$ python -q
>>> import numpy as np
>>> from numpy import linalg as LA
>>> np.set_printoptions(suppress=True, linewidth=160)
>>> rd = lambda a: np.round(a, 3) + 0
>>> rng = np.random.default_rng(36)
>>> labels = rng.integers(0, 2, 4)
>>> F = (labels[:, None] == labels) * -1 + np.eye(4)
>>> print(F)
[[ 0. -1. -1. -1.]
 [-1.  0. -1. -1.]
 [-1. -1.  0. -1.]
 [-1. -1. -1.  0.]]
>>> evals, vecs = LA.eigh(F)
>>> x0 = np.array([1, 4, 1, 4])
>>> print(np.abs(F).sum(axis=1).max(), np.abs(evals).max())
3.0 3.0
>>> print(x0 @ F @ x0)
-66.0
>>> print(rd(x0 @ F @ x0 / (x0 @ x0)), evals[0], evals[-1])
-1.941 -3.0 1.0
>>> evals, vecs = LA.eigh(F)
>>> print(rd(vecs @ np.diag(evals) @ vecs.T))
[[ 0. -1. -1. -1.]
 [-1.  0. -1. -1.]
 [-1. -1.  0. -1.]
 [-1. -1. -1.  0.]]
>>> print(rd(vecs.T @ F @ vecs))
[[-3.  0.  0.  0.]
 [ 0.  1.  0.  0.]
 [ 0.  0.  1.  0.]
 [ 0.  0.  0.  1.]]
>>> print(rd(LA.eigvalsh(F @ F)))
[1. 1. 1. 9.]
>>> print(rd(LA.svd(F, compute_uv=False)))
[3. 1. 1. 1.]
>>> M2 = F / LA.norm(F, axis=1, keepdims=True)
>>> G = M2 @ M2.T
>>> print(np.argwhere(np.triu(np.abs(G) > 0.95, 1)))
[]
>>> print((np.abs(G) > 0.9).astype(int))
[[1 0 0 0]
 [0 1 0 0]
 [0 0 1 0]
 [0 0 0 1]]
>>> def softmax(z):
...     e = np.exp(z - z.max(axis=-1, keepdims=True))
...     return e / e.sum(axis=-1, keepdims=True)
... 
>>> print(rd(softmax(F[3] + 3)))
[0.175 0.175 0.175 0.475]
>>> print(rd(softmax(10 * F[3])))
[0. 0. 0. 1.]
>>> scores = F @ F.T / np.sqrt(4)
>>> print(rd(softmax(scores)))
[[0.355 0.215 0.215 0.215]
 [0.215 0.355 0.215 0.215]
 [0.215 0.215 0.355 0.215]
 [0.215 0.215 0.215 0.355]]
>>> print(softmax(scores).round(6).argmax(axis=1))
[0 1 2 3]
>>> print(rd(softmax(scores + np.triu(np.full(scores.shape, -np.inf), 1))))
[[1.    0.    0.    0.   ]
 [0.378 0.622 0.    0.   ]
 [0.274 0.274 0.452 0.   ]
 [0.215 0.215 0.215 0.355]]
>>> Q, _ = LA.qr(np.array([[-0.3, 1.4, 0.1], [-0.6, 1.0, -1.2], [0.7, 0.2, -0.6]]))
>>> mat = Q[:, :3]
>>> print(rd(mat))
[[-0.309  0.759 -0.573]
 [-0.619  0.297  0.727]
 [ 0.722  0.58   0.378]]
>>> print(rd(LA.det(mat)))
1.0
>>> print(rd(mat @ mat))
[[-0.788 -0.342  0.513]
 [ 0.533  0.04   0.845]
 [-0.31   0.939  0.15 ]]
>>> print(rd(np.trace(mat)))
0.365
>>> M2 = np.array([[5, 2], [0, -1]])
>>> basis = np.kron(M2, F)
>>> print(LA.matrix_rank(basis))
8
>>> hat = np.triu(np.array([[2, 1, 1], [2, 1, 3], [3, 2, 0]]), 1) + np.eye(3)
>>> M2 = hat @ mat @ LA.inv(hat)
>>> print(rd(M2))
[[-0.206  1.842 -4.788]
 [ 1.547  0.489 -1.155]
 [ 0.722 -0.142  0.082]]
>>> print(LA.matrix_rank(M2))
3
>>> A = np.loadtxt("block17.csv", delimiter=",")
>>> print(A)
[[  1.   1.   1.]
 [  2.   2.   2.]
 [  0.   1.   0.]
 [ -2.  -1.  -2.]
 [ -3.  -2.  -2.]
 [ -2.  -1.  -2.]
 [ -3.  -1.   0.]
 [ -5.  -2.   2.]
 [ -7.  -4.   4.]
 [ -7.  -2.   5.]
 [ -9.  -3.   5.]
 [ -7.  -4.   4.]
 [ -8.  -4.   3.]
 [ -8.  -4.   1.]
 [-10.  -5.   3.]
 [ -8.  -6.   4.]
 [ -8.  -4.   4.]
 [ -9.  -6.   6.]
 [ -8.  -4.   5.]
 [ -7.  -6.   6.]
 [ -6.  -4.   7.]
 [ -8.  -5.   6.]
 [ -6.  -6.   6.]
 [ -8.  -4.   8.]
 [ -6.  -2.   7.]]
>>> d = LA.norm(A[:, None] - A[None], axis=-1)
>>> print(LA.matrix_rank(d ** 2))
5
>>> print(rd(d[:5, :5]))
[[0.    1.732 1.414 4.69  5.831]
 [1.732 0.    3.    6.403 7.55 ]
 [1.414 3.    0.    3.464 4.69 ]
 [4.69  6.403 3.464 0.    1.414]
 [5.831 7.55  4.69  1.414 0.   ]]
>>> print(d.mean(axis=1).argmax())
1
>>> print(d.shape)
(25, 25)
>>> arr = np.array([[-1, -1, 4],
...     [0, 0, 0],
...     [3, 1, 1],
...     [-1, -2, 2],
...     [0, 0, 0],
...     [-1, -2, 2],
...     [0, 0, 0],
...     [0, 0, 0],
...     [3, 1, 1],
...     [0, 0, 0],
...     [0, 0, 0],
...     [0, 1, 2],
...     [0, 1, 2],
...     [0, 0, 0]])
>>> Q, vecs = LA.qr(arr[:, :1])[0], LA.qr(arr[:, 1:])[0]
>>> sv = LA.svd(Q.T @ vecs, compute_uv=False)
>>> print(rd(LA.norm(Q @ Q.T - vecs @ vecs.T, 2)))
1.0
>>> print(rd(sv))
[0.677]
>>> print((sv > 0.9).sum())
0
>>> M2 = np.array([[-1, 0, -1], [-1, -1, -1], [-1, -2, 2]])
>>> print(M2.T @ arr.T)
[[-2  0 -5  1  0  1  0  0 -5  0  0 -3 -3  0]
 [-7  0 -3 -2  0 -2  0  0 -3  0  0 -5 -5  0]
 [10  0 -2  7  0  7  0  0 -2  0  0  3  3  0]]
>>> print(np.einsum("ij->j", arr))
[ 3 -1 14]
>>> print(LA.matrix_rank(arr @ M2))
3
>>> print(arr @ M2)
[[-2 -7 10]
 [ 0  0  0]
 [-5 -3 -2]
 [ 1 -2  7]
 [ 0  0  0]
 [ 1 -2  7]
 [ 0  0  0]
 [ 0  0  0]
 [-5 -3 -2]
 [ 0  0  0]
 [ 0  0  0]
 [-3 -5  3]
 [-3 -5  3]
 [ 0  0  0]]
>>> print(LA.matrix_rank(np.vstack([arr, M2.T])))
3
>>> d = LA.norm(arr[:, None] - arr[None], axis=-1)
>>> print(d[13].round(6).argsort(kind="stable")[:4])
[1 4 6 7]
>>> print(np.flatnonzero(d[13] < d.mean() / 2))
[ 1  4  6  7  9 10 13]
>>> print(d.shape)
(14, 14)
>>> print(rd(d[13]))
[4.243 0.    3.317 3.    0.    3.    0.    0.    3.317 0.    0.    2.236 2.236 0.   ]
>>> print(LA.matrix_rank(d ** 2))
5
>>> print(rd(LA.norm(arr - arr.mean(axis=0), axis=1)))
[3.367 1.025 2.985 2.489 1.025 2.489 1.025 1.025 2.985 1.025 1.025 1.481 1.481 1.025]
>>> print(d.mean(axis=1).argmax())
0
>>> Xc = arr - arr.mean(axis=0)
>>> left, sv, Vh = LA.svd(Xc, full_matrices=False)
>>> print(rd((sv ** 2).sum() ** 2 / (sv ** 4).sum()))
2.13
>>> print(rd(np.abs(Vh[-1])))
[0.563 0.822 0.085]
>>> print(rd(Vh[0] * np.sign(Vh[0, np.abs(Vh[0]).argmax()])))
[ 0.694  0.526 -0.492]
>>> print(rd(sv))
[5.692 4.019 2.176]
>>> print(rd(sv ** 2 / (sv ** 2).sum()))
[0.608 0.303 0.089]
>>> print(np.searchsorted(np.cumsum(sv ** 2) / (sv ** 2).sum(), 0.9) + 1)
2
>>> W0 = np.load("test6.npy")
>>> print(W0)
[[-7.968  1.38   1.76 ]
 [ 5.975 -1.219 -1.264]
 [ 4.021 -0.766 -0.79 ]
 [ 6.054 -1.262 -1.224]
 [-6.052  1.308  1.189]
 [-3.978  0.954  1.03 ]
 [-4.05   0.695  0.763]
 [-3.887  0.874  0.975]
 [ 5.978 -1.361 -1.067]
 [ 4.174 -0.782 -0.677]
 [ 6.005 -1.354 -1.127]
 [ 3.837 -0.831 -0.862]
 [ 3.855 -0.823 -0.716]
 [ 3.935 -0.674 -0.841]
 [-4.03   0.964  0.651]
 [ 7.997 -1.56  -1.549]]
>>> left, sv, Vh = LA.svd(A, full_matrices=False)
>>> print(rd(left.T @ A @ Vh.T))
[[42.339  0.     0.   ]
 [ 0.     9.791  0.   ]
 [ 0.     0.     4.748]]
>>> print(rd(Vh @ Vh.T))
[[1. 0. 0.]
 [0. 1. 0.]
 [0. 0. 1.]]
>>> print(left.shape, sv.shape, Vh.shape)
(25, 3) (3,) (3, 3)
>>> print(np.abs(left[:, 0]).round(6).argmax())
17
>>> print(rd(sv / sv[0]))
[1.    0.231 0.112]
>>> print(rd(left.T @ left))
[[1. 0. 0.]
 [0. 1. 0.]
 [0. 0. 1.]]
>>> print(rd(np.abs(Vh[0])))
[0.764 0.432 0.479]
>>> print((sv > 1e-8).sum())
3
>>> print(rd(np.cumsum(sv ** 2) / np.sum(sv ** 2)))
[0.938 0.988 1.   ]
>>> print(rd(sv))
[42.339  9.791  4.748]
>>> print(rd(np.sqrt((sv ** 2).sum())), rd(LA.norm(A)))
43.715 43.715
>>> x0 = np.array([1, 0, -1])
>>> rhs = W0 @ x0
>>> print(rd(LA.solve(W0.T @ W0, W0.T @ rhs)))
[ 1.  0. -1.]
>>> print(rd(LA.lstsq(W0, rhs)[0]))
[ 1.  0. -1.]
>>> rhs = rhs + 0.02 * rng.normal(size=16)
>>> print(rd(rhs))
[-9.733  7.234  4.833  7.281 -7.234 -5.008 -4.831 -4.859  7.06   4.853  7.121  4.675  4.603  4.76  -4.697  9.52 ]
>>> beta, *_ = LA.lstsq(W0, rhs)
>>> print(beta.round())
[ 1. -0. -1.]
>>> print([round(float(LA.norm(LA.solve(W0.T @ W0 + lam * np.eye(3), W0.T @ rhs))), 2) for lam in (0, 1, 10, 100)])
[1.39, 1.16, 1.13, 0.96]
>>> labels = W0[:, 1] > np.median(W0[:, 1])
>>> f = W0[labels].mean(axis=0) - W0[~labels].mean(axis=0)
>>> print(labels.astype(int))
[1 0 1 0 1 1 1 1 0 0 0 0 0 1 1 0]
>>> print((((W0 - W0.mean(axis=0)) @ f > 0) == labels).mean())
0.875
>>> Xc = A - A.mean(axis=0)
>>> vecs = LA.svd(Xc)[2][:1]
>>> M2 = Xc - Xc @ vecs.T @ vecs
>>> print(rd(LA.norm(M2) / LA.norm(Xc)))
0.435
>>> print(LA.norm(M2, axis=1).round(6).argmax())
1
>>> print(rd(M2.std(axis=0)))
[1.014 0.947 1.614]
>>> print(rd(LA.norm(W0, 1)), rd(LA.norm(W0, np.inf)))
81.796 11.108
>>> print(rd(W0[7] @ W0[12]))
-16.402
>>> K = np.load("layer14.npy")
>>> print(K)
[[12.  9.  0.  9.]
 [ 9. 12.  0.  9.]
 [ 0.  0.  3.  0.]
 [ 9.  9.  0. 12.]]
>>> M2 = K / LA.norm(K, axis=1, keepdims=True)
>>> G = M2 @ M2.T
>>> print(rd(LA.norm(M2, axis=1)))
[1. 1. 1. 1.]
>>> print(rd(G[0]))
[1.    0.971 0.    0.971]
>>> print(np.degrees(np.arccos(np.clip(G[0, 2], -1, 1))))
90.0
>>> print((G - 2 * np.eye(4)).round(6).argmax(axis=1))
[1 0 0 0]
>>> print(rd(np.sort(LA.eigvals(K).real)))
[ 3.  3.  3. 30.]
>>> print(np.flatnonzero(LA.matrix_power((K != 0) + (K.T != 0) + np.eye(4), 4)[1]))
[0 1 3]
>>> print(rd(LA.det(K)))
810.0
>>> x0 = np.ones(4)
>>> for _ in range(3):
...     x0 = K @ x0
...     x0 /= LA.norm(x0)
...     print(round(x0 @ K @ x0, 3))
... 
29.91
29.999
30.0
>>> print(rd(x0))
[0.577 0.577 0.001 0.577]
>>> evals, vecs = LA.eigh(K)
>>> x0 = np.array([-2, -2, 2, -3])
>>> print(rd(vecs * np.abs(evals) @ vecs.T))
[[12.  9.  0.  9.]
 [ 9. 12.  0.  9.]
 [ 0.  0.  3.  0.]
 [ 9.  9.  0. 12.]]
>>> print(rd(vecs * np.sqrt(evals) @ vecs.T))
[[2.98  1.248 0.    1.248]
 [1.248 2.98  0.    1.248]
 [0.    0.    1.732 0.   ]
 [1.248 1.248 0.    2.98 ]]
>>> print((np.sign(vecs[:, -1].round(6)) == np.sign(vecs[0, -1].round(6))).astype(int))
[1 1 0 1]
>>> print(x0 @ K @ x0 / (x0 @ x0), rd(evals[0]), rd(evals[-1]))
24.0 3.0 30.0
>>> x0 = np.array([0, 1, -2, 0])
>>> rhs = K @ x0
>>> print(rhs)
[ 9. 12. -6.  9.]
>>> print(rd(LA.solve(K, rhs)))
[ 0.  1. -2.  0.]
>>> print(rd(LA.solve(K.T, K[1])))
[0. 1. 0. 0.]
>>> print(rd(LA.solve(K, K[:, 0])))
[1. 0. 0. 0.]
>>> E = np.load("arr.npy")
>>> print(E)
[[2 2 2]
 [2 2 2]
 [2 2 2]]
>>> print(np.allclose(E @ E.T, E.T @ E))
True
>>> print(E @ np.ones(3))
[6. 6. 6.]
>>> print(np.fft.fft(E[0]))
[6.+0.j 0.+0.j 0.+0.j]
>>> print(rd(np.poly(E)))
[ 1. -6.  0.  0.]
>>> print(np.kron(np.eye(2, dtype=int), E))
[[2 2 2 0 0 0]
 [2 2 2 0 0 0]
 [2 2 2 0 0 0]
 [0 0 0 2 2 2]
 [0 0 0 2 2 2]
 [0 0 0 2 2 2]]
>>> print(rd(LA.det(E.T)))
0.0
>>> print(np.einsum("ii->", E))
6
>>> J = np.loadtxt("w.csv", delimiter=",")
>>> print(J)
[[-4.152 -8.515 -3.204]
 [-1.758 -0.599  9.826]
 [ 4.429 -3.671 -8.18 ]
 [-4.607 -8.836  0.832]
 [ 5.849  3.982 -7.066]
 [ 0.285  4.703 -8.82 ]
 [ 9.193 -1.322 -3.708]
 [-0.218  9.974  0.692]
 [ 4.942  4.963 -7.137]
 [ 0.723  8.68   4.913]
 [-7.221  1.071 -6.835]
 [-6.382  6.297  4.429]]
>>> hat = J @ LA.solve(J.T @ J, J.T)
>>> print(rd(np.diag(hat)))
[0.245 0.219 0.197 0.219 0.191 0.26  0.305 0.231 0.191 0.221 0.455 0.267]
>>> x0 = np.array([5, 4, 3])
>>> print(np.sign((J @ x0).round(6)))
[-1.  1. -1. -1.  1. -1.  1.  1.  1.  1. -1.  1.]
>>> print(rd(J @ (2 * x0)))
[-128.864   36.584  -34.158 -111.766   47.95   -12.446   59.106   81.764   46.302  106.148 -104.652   13.13 ]
>>> print(rd((J * x0).sum(axis=1)))
[-64.432  18.292 -17.079 -55.883  23.975  -6.223  29.553  40.882  23.151  53.074 -52.326   6.565]
>>> print(rd(J @ x0))
[-64.432  18.292 -17.079 -55.883  23.975  -6.223  29.553  40.882  23.151  53.074 -52.326   6.565]
>>> print(J @ np.eye(3)[2])
[-3.204  9.826 -8.18   0.832 -7.066 -8.82  -3.708  0.692 -7.137  4.913 -6.835  4.429]
